In [1]: import numpy as np

In [2]: import numpy.linalg as la

In [3]: np.set_printoptions(suppress=True, linewidth=120)

In [4]: E = np.load("mat.npy")

In [5]: E
Out[5]: 
array([[-2, -3, -3,  2,  3,  3],
       [ 0,  0, -2,  0,  0,  2],
       [-3, -2, -3,  3,  2,  3],
       [ 0,  0,  0,  6,  9,  9],
       [ 0,  0,  0,  0,  0,  6],
       [ 0,  0,  0,  9,  6,  9]])

In [6]: vec = np.array([3, 0, 0, 0, 2, -1])

In [7]: target = E @ vec

In [8]: target
Out[8]: array([-3, -2, -8,  9, -6,  3])

In [9]: np.round(la.solve(E, 3 * target), 2) + 0
Out[9]: array([ 9.,  0.,  0.,  0.,  6., -3.])

In [10]: np.round(la.solve(E, E[:, 0]), 2) + 0
Out[10]: array([1., 0., 0., 0., 0., 0.])

In [11]: np.round(la.solve(E, target), 2) + 0
Out[11]: array([ 3.,  0.,  0.,  0.,  2., -1.])

In [12]: np.round(la.solve(E, target + E[:, 4]), 2) + 0
Out[12]: array([ 3.,  0.,  0.,  0.,  3., -1.])

In [13]: feats = np.array([[2, 0, 0], [0, 3, 0], [1, 0, 3]])

In [14]: round(float(np.abs(la.eigvals(feats)).max()), 2)
Out[14]: 3.0

In [15]: la.matrix_power(feats, 2)
Out[15]: 
array([[4, 0, 0],
       [0, 9, 0],
       [5, 0, 9]])

In [16]: np.allclose(feats @ feats.T, feats.T @ feats)
Out[16]: False

In [17]: (feats + feats.T) / 2
Out[17]: 
array([[2. , 0. , 0.5],
       [0. , 3. , 0. ],
       [0.5, 0. , 3. ]])

In [18]: la.determinant(feats)
Traceback (most recent call last):
  Cell In[18], line 1
    la.determinant(feats)
AttributeError: module 'numpy.linalg' has no attribute 'determinant'


In [19]: np.round(np.sort(np.abs(la.eigvals(feats))), 2)
Out[19]: array([2., 3., 3.])

In [20]: feats @ feats
Out[20]: 
array([[4, 0, 0],
       [0, 9, 0],
       [5, 0, 9]])

In [21]: out = np.array([[2, 0, 0], [3, 2, 0], [1, 2, 2]])

In [22]: np.einsum("ik,kj->ij", feats, out)
Out[22]: 
array([[4, 0, 0],
       [9, 6, 0],
       [5, 6, 6]])

In [23]: np.vstack([feats, out.T]).shape
Out[23]: (6, 3)

In [24]: np.einsum("ik,kj->ji", feats, out)
Out[24]: 
array([[4, 9, 5],
       [0, 6, 6],
       [0, 0, 6]])

In [25]: la.matrix_rank(np.vstack([feats, out.T]))
Out[25]: np.int64(3)

In [26]: np.einsum("ij->j", feats)
Out[26]: array([3, 3, 3])

In [27]: np.einsum("ij,ij->i", feats, feats)
Out[27]: array([ 4,  9, 10])

In [28]: X = np.load("a.npy")

In [29]: X
Out[29]: 
array([[0, 4, 0, 2, 0],
       [2, 4, 0, 2, 0],
       [0, 0, 2, 0, 0],
       [1, 5, 0, 0, 0],
       [0, 0, 0, 0, 5]])

In [30]: t = np.radians(15)

In [31]: r_ = np.eye(5)

In [32]: r_[2, 2] = r_[0, 0] = np.cos(t)

In [33]: r_[2, 0], r_[0, 2] = -np.sin(t), np.sin(t)

In [34]: r_.round(2)
Out[34]: 
array([[ 0.97,  0.  ,  0.26,  0.  ,  0.  ],
       [ 0.  ,  1.  ,  0.  ,  0.  ,  0.  ],
       [-0.26,  0.  ,  0.97,  0.  ,  0.  ],
       [ 0.  ,  0.  ,  0.  ,  1.  ,  0.  ],
       [ 0.  ,  0.  ,  0.  ,  0.  ,  1.  ]])

In [35]: out = X @ r_.T

In [36]: np.allclose(X @ X.T, out @ out.T)
Out[36]: True

In [37]: np.round(np.abs(out - X).max(axis=0), 2)
Out[37]: array([0.52, 0.  , 0.52, 0.  , 0.  ])

In [38]: np.round(la.svd(X, compute_uv=False), 2), np.round(la.svd(out, compute_uv=False), 2)
Out[38]: (array([8.05, 5.  , 2.  , 1.8 , 1.38]), array([8.05, 5.  , 2.  , 1.8 , 1.38]))

In [39]: out = X / la.norm(X, axis=1, keepdims=True)

In [40]: cov = out @ out.T

In [41]: np.argwhere(np.triu(np.abs(cov) > 0.95, 1))
Out[41]: array([], shape=(0, 2), dtype=int64)

In [42]: np.round(la.norm(out, axis=1), 2)
Out[42]: array([1., 1., 1., 1., 1.])

In [43]: cov[1].round(2)
Out[43]: array([0.91, 1.  , 0.  , 0.88, 0.  ])

In [44]: cov.round(2)
Out[44]: 
array([[1.  , 0.91, 0.  , 0.88, 0.  ],
       [0.91, 1.  , 0.  , 0.88, 0.  ],
       [0.  , 0.  , 1.  , 0.  , 0.  ],
       [0.88, 0.88, 0.  , 1.  , 0.  ],
       [0.  , 0.  , 0.  , 0.  , 1.  ]])

In [45]: f = np.array([0, -2])

In [46]: np.array([np.convolve(row, f, "same") for row in X])
Out[46]: 
array([[  0,   0,  -8,   0,  -4],
       [  0,  -4,  -8,   0,  -4],
       [  0,   0,   0,  -4,   0],
       [  0,  -2, -10,   0,   0],
       [  0,   0,   0,   0,   0]])

In [47]: np.polyval(f, X[4])
Out[47]: array([-2, -2, -2, -2, -2])

In [48]: data = np.load("w.npy")

In [49]: data
Out[49]: 
array([[0, 0, 1, 1, 1],
       [0, 0, 0, 0, 0],
       [1, 0, 0, 0, 0],
       [1, 0, 0, 0, 0],
       [1, 0, 0, 0, 0]])

In [50]: np.trace(data)
Out[50]: np.int64(0)

In [51]: data @ data
Out[51]: 
array([[3, 0, 0, 0, 0],
       [0, 0, 0, 0, 0],
       [0, 0, 1, 1, 1],
       [0, 0, 1, 1, 1],
       [0, 0, 1, 1, 1]])

In [52]: np.allclose(data, data.T)
Out[52]: True

In [53]: np.round(np.sort(np.abs(la.eigvals(data))), 2)
Out[53]: array([0.  , 0.  , 0.  , 1.73, 1.73])

In [54]: np.round(np.abs(la.eigvals(data)).max(), 2)
Out[54]: np.float64(1.73)

In [55]: np.round(la.det(data), 2)
Out[55]: np.float64(0.0)

In [56]: np.argsort(-la.norm(data, axis=0).round(6), kind="stable")[:3]
Out[56]: array([0, 2, 3])

In [57]: round(float(la.norm(data, 2) / la.norm(data)), 2)
Out[57]: 0.71

In [58]: la.matrix_rank(data, rtol=0.1)
Out[58]: np.int64(2)

In [59]: [round(float(x), 2) for x in la.svd(data, compute_uv=False)[:3]]
Out[59]: [1.73, 1.73, 0.0]

In [60]: la.cond(data) > 100
Out[60]: np.True_

In [61]: F = np.load("block5.npy")

In [62]: F
Out[62]: 
array([[ 1.45, -0.07, -0.24, -0.33,  1.7 ],
       [ 0.9 ,  1.69,  0.77,  1.61, -0.3 ],
       [-0.95, -0.59,  2.23, -0.11,  0.65],
       [-0.99,  2.1 ,  0.44, -1.62,  0.17]])

In [63]: out = F / la.norm(F, axis=1, keepdims=True)

In [64]: cov = out @ out.T

In [65]: (cov - 2 * np.eye(4)).round(6).argmax(axis=1)
Out[65]: array([1, 3, 3, 2])

In [66]: cov.round(2)
Out[66]: 
array([[ 1.  , -0.01, -0.12, -0.13],
       [-0.01,  1.  , -0.07,  0.04],
       [-0.12, -0.07,  1.  ,  0.13],
       [-0.13,  0.04,  0.13,  1.  ]])

In [67]: np.round(np.degrees(np.arccos(np.clip(cov[2, 1], -1, 1))), 2)
Out[67]: np.float64(94.28)

In [68]: np.argwhere(np.triu(np.abs(cov) > 0.95, 1))
Out[68]: array([], shape=(0, 2), dtype=int64)

In [69]: T = np.stack([F, 4 * F, F[::-1]])

In [70]: la.matrix_rank(T)
Out[70]: array([4, 4, 4])

In [71]: np.round(np.einsum("bij,cij->bc", T, T), 2)
Out[71]: 
array([[ 27.  , 108.  ,  -2.74],
       [108.  , 432.  , -10.97],
       [ -2.74, -10.97,  27.  ]])

In [72]: T.shape
Out[72]: (3, 4, 5)

In [73]: (T @ F.T).shape
Out[73]: (3, 4, 4)

In [74]: np.round(la.norm(T, axis=(1, 2)), 2)
Out[74]: array([ 5.2 , 20.78,  5.2 ])

In [75]: la.matrix_rank(T.reshape(3, -1))
Out[75]: np.int64(2)

In [76]: cov = F.T @ F

In [77]: np.round(np.trace(cov), 2), round((F ** 2).sum(), 2)
Out[77]: (np.float64(27.0), np.float64(27.0))

In [78]: cov.round(2)
Out[78]: 
array([[ 4.8 , -0.1 , -2.21,  2.68,  1.41],
       [-0.1 ,  7.62,  0.93, -0.59, -0.65],
       [-2.21,  0.93,  5.82,  0.36,  0.89],
       [ 2.68, -0.59,  0.36,  5.34, -1.39],
       [ 1.41, -0.65,  0.89, -1.39,  3.43]])

In [79]: (F @ F.T).shape
Out[79]: (4, 4)

In [80]: np.round(la.eigvalsh(cov)[::-1], 2) + 0
Out[80]: array([9.02, 7.28, 5.91, 4.79, 0.  ])

In [81]: out = np.array([[-2, -3], [-3, 0], [-1, -3]])

In [82]: J = np.kron(np.eye(3, dtype=int), out)

In [83]: J
Out[83]: 
array([[-2, -3,  0,  0,  0,  0],
       [-3,  0,  0,  0,  0,  0],
       [-1, -3,  0,  0,  0,  0],
       [ 0,  0, -2, -3,  0,  0],
       [ 0,  0, -3,  0,  0,  0],
       [ 0,  0, -1, -3,  0,  0],
       [ 0,  0,  0,  0, -2, -3],
       [ 0,  0,  0,  0, -3,  0],
       [ 0,  0,  0,  0, -1, -3]])

In [84]: out = np.c_[J[:, :4] @ np.array([[2, 0, 1, 1], [2, 1, 3, 1], [0, 3, 0, 1], [0, 2, 2, 3]]), np.array([-2, 1, 3, 1, 4, 1, -5, 1, -2])]

In [85]: out
Out[85]: 
array([[-10,  -3, -11,  -5,  -2],
       [ -6,   0,  -3,  -3,   1],
       [ -8,  -3, -10,  -4,   3],
       [  0, -12,  -6, -11,   1],
       [  0,  -9,   0,  -3,   4],
       [  0,  -9,  -6, -10,   1],
       [  0,   0,   0,   0,  -5],
       [  0,   0,   0,   0,   1],
       [  0,   0,   0,   0,  -2]])

In [86]: la.matrix_rank(np.c_[J, out])
Out[86]: np.int64(7)
